$ python -q
>>> import numpy as np
>>> np.set_printoptions(precision=1, suppress=True, linewidth=140, legacy="1.25")
>>> tidy = lambda a: np.round(a, 1) + 0
>>> J = np.array([[-1, 0, 1, 2, 3, 4], [5, 6, 7, 8, 9, 10], [11, 12, 13, 14, 15, 16]])
>>> np.abs(np.diag(np.linalg.qr(J)[1])) > 1e-9
array([ True,  True, False])
>>> np.allclose(J[:-1].T @ np.linalg.lstsq(J[:-1].T, J[-1])[0], J[-1])
True
>>> [round(float(x), 1) for x in np.linalg.svd(J, compute_uv=False)[:3]]
[38.5, 3.9, 0.0]
>>> print(np.linalg.matrix_rank(J, rtol=0.1))
2
>>> np.linalg.cond(J) > 100
True
>>> Uu, s, VT = np.linalg.svd(J)
>>> np.argmax(s[:-1] / (s[1:] + 1e-6)) + 1
2
>>> tidy(s)
array([38.5,  3.9,  0. ])
>>> Y = Uu[:, :2] @ np.diag(s[:2]) @ VT[:2]
>>> tidy(Y)
array([[-1.,  0.,  1.,  2.,  3.,  4.],
       [ 5.,  6.,  7.,  8.,  9., 10.],
       [11., 12., 13., 14., 15., 16.]])
>>> tidy(np.abs(J - Y).max())
0.0
>>> tidy(np.linalg.norm(J - Y) / np.linalg.norm(J))
0.0
>>> np.linalg.matrix_rank(J, rtol=0.05)
2
>>> Y = np.array([[1, 0], [2, -2]])
>>> A = np.kron(np.eye(2, dtype=int), Y)
>>> A
array([[ 1,  0,  0,  0],
       [ 2, -2,  0,  0],
       [ 0,  0,  1,  0],
       [ 0,  0,  2, -2]])
>>> # 2 groups of indices that never mix
>>> Y = np.array([[-1, 2, 1], [0, 1, 2], [1, 1, 0], [0, 1, -2]])
>>> np.einsum("ik,kj->ji", A, Y)
array([[-1, -2,  1,  2],
       [ 2,  2,  1,  0],
       [ 1, -2,  0,  4]])
>>> np.linalg.matrix_rank(np.vstack([A, Y.T]))
4
>>> print(np.einsum("ik,kj->ij", A, Y))
[[-1  2  1]
 [-2  2 -2]
 [ 1  1  0]
 [ 2  0  4]]
>>> A @ Y
array([[-1,  2,  1],
       [-2,  2, -2],
       [ 1,  1,  0],
       [ 2,  0,  4]])
>>> np.vstack([A, Y.T]).shape
(7, 4)
>>> m1 = np.load("case0.npy")
>>> m1
array([[-2.,  2.,  0.,  0.,  0.,  0.],
       [ 2.,  0.,  2.,  0.,  0.,  0.],
       [ 0.,  2.,  1.,  2.,  0.,  0.],
       [ 0.,  0.,  2.,  0.,  2.,  0.],
       [ 0.,  0.,  0.,  2., -1.,  2.],
       [ 0.,  0.,  0.,  0.,  2.,  2.]])
>>> Y = np.linalg.inv(m1)
>>> tidy(np.linalg.det(m1) * np.linalg.det(Y))
1.0
>>> (np.abs(Y) > 1e-9).astype(int)
array([[1, 1, 1, 1, 1, 1],
       [1, 1, 1, 1, 1, 1],
       [1, 1, 1, 1, 1, 1],
       [1, 1, 1, 1, 1, 1],
       [1, 1, 1, 1, 1, 1],
       [1, 1, 1, 1, 1, 1]])
>>> print(tidy(np.linalg.cond(m1)))
4.2
>>> t = np.radians(36)
>>> r_ = np.eye(6)
>>> r_[4, 4] = r_[3, 3] = np.cos(t)
>>> r_[4, 3], r_[3, 4] = -np.sin(t), np.sin(t)
>>> tidy(r_)
array([[ 1. ,  0. ,  0. ,  0. ,  0. ,  0. ],
       [ 0. ,  1. ,  0. ,  0. ,  0. ,  0. ],
       [ 0. ,  0. ,  1. ,  0. ,  0. ,  0. ],
       [ 0. ,  0. ,  0. ,  0.8,  0.6,  0. ],
       [ 0. ,  0. ,  0. , -0.6,  0.8,  0. ],
       [ 0. ,  0. ,  0. ,  0. ,  0. ,  1. ]])
>>> Y = m1 @ r_.T
>>> print(tidy(Y))
[[-2.   2.   0.   0.   0.   0. ]
 [ 2.   0.   2.   0.   0.   0. ]
 [ 0.   2.   1.   1.6 -1.2  0. ]
 [ 0.   0.   2.   1.2  1.6  0. ]
 [ 0.   0.   0.   1.  -2.   2. ]
 [ 0.   0.   0.   1.2  1.6  2. ]]
>>> tidy(np.linalg.det(r_)), tidy(np.trace(r_))
(1.0, 5.6)
>>> np.allclose(np.linalg.norm(m1, axis=1), np.linalg.norm(Y, axis=1))
True
>>> np.allclose(m1 @ m1.T, Y @ Y.T)
True
>>> tidy(np.linalg.svd(m1, compute_uv=False)), tidy(np.linalg.svd(Y, compute_uv=False))
(array([3.9, 3.8, 3.2, 3. , 1. , 0.9]), array([3.9, 3.8, 3.2, 3. , 1. , 0.9]))
>>> data = np.load("test0.npy")
>>> tidy(data)
array([[ 16.2, -30.9, -14. ,   7.2],
       [ 16.1, -30.9, -13.9,   7.2],
       [ 12.2, -24.2,  -9.7,   5.6],
       [ 11.7, -23.3,  -9.1,   5.3],
       [ 11. , -22.2,  -8.4,   5.1],
       [  9.4, -19.3,  -6.7,   4.4],
       [  7.1, -15.3,  -4.5,   3.5],
       [  6.8, -14.9,  -4.3,   3.4],
       [  6.4, -14. ,  -3.8,   3.3],
       [  5.9, -13.3,  -3.5,   3.1],
       [  5.8, -13.1,  -3.4,   3.1],
       [  2.2,  -6.6,  -0.5,   1.7],
       [  1.3,  -4.7,   0.1,   1.3],
       [  0.6,  -3.2,   0.4,   1. ],
       [  0.2,  -1.9,   0.5,   0.7],
       [ -0.1,  -0.7,   0.3,   0.3],
       [  0. ,  -0.1,   0.1,   0.1],
       [  0. ,   0. ,   0. ,   0. ],
       [  0.1,   0.2,  -0.2,  -0.2],
       [  0.1,   0.3,  -0.2,  -0.2],
       [  1.3,   1.1,  -1.1,  -1.6],
       [  2. ,   1.4,  -1.2,  -2.4],
       [  2. ,   1.4,  -1.2,  -2.5],
       [  3. ,   2. ,  -1. ,  -4. ],
       [  3.5,   2.4,  -0.7,  -4.9],
       [  4.4,   3.6,   0.5,  -7.2],
       [  4.4,   3.6,   0.5,  -7.2],
       [  5.1,   5.1,   2.2,  -9.6]])
>>> # rows and columns are dependent
>>> Uu, s, VT = np.linalg.svd(data)
>>> vecs = VT[:(s > 1e-8).sum()]
>>> rng = np.random.default_rng(447)
>>> x0 = data[27] + -2 * data[0] + rng.integers(2) * np.eye(4)[3]
>>> tidy(x0)
array([-27.3,  67. ,  30.1, -24. ])
>>> tidy(np.linalg.norm(x0 - vecs.T @ vecs @ x0))
0.0
>>> np.linalg.matrix_rank(np.vstack([data, x0]))
3
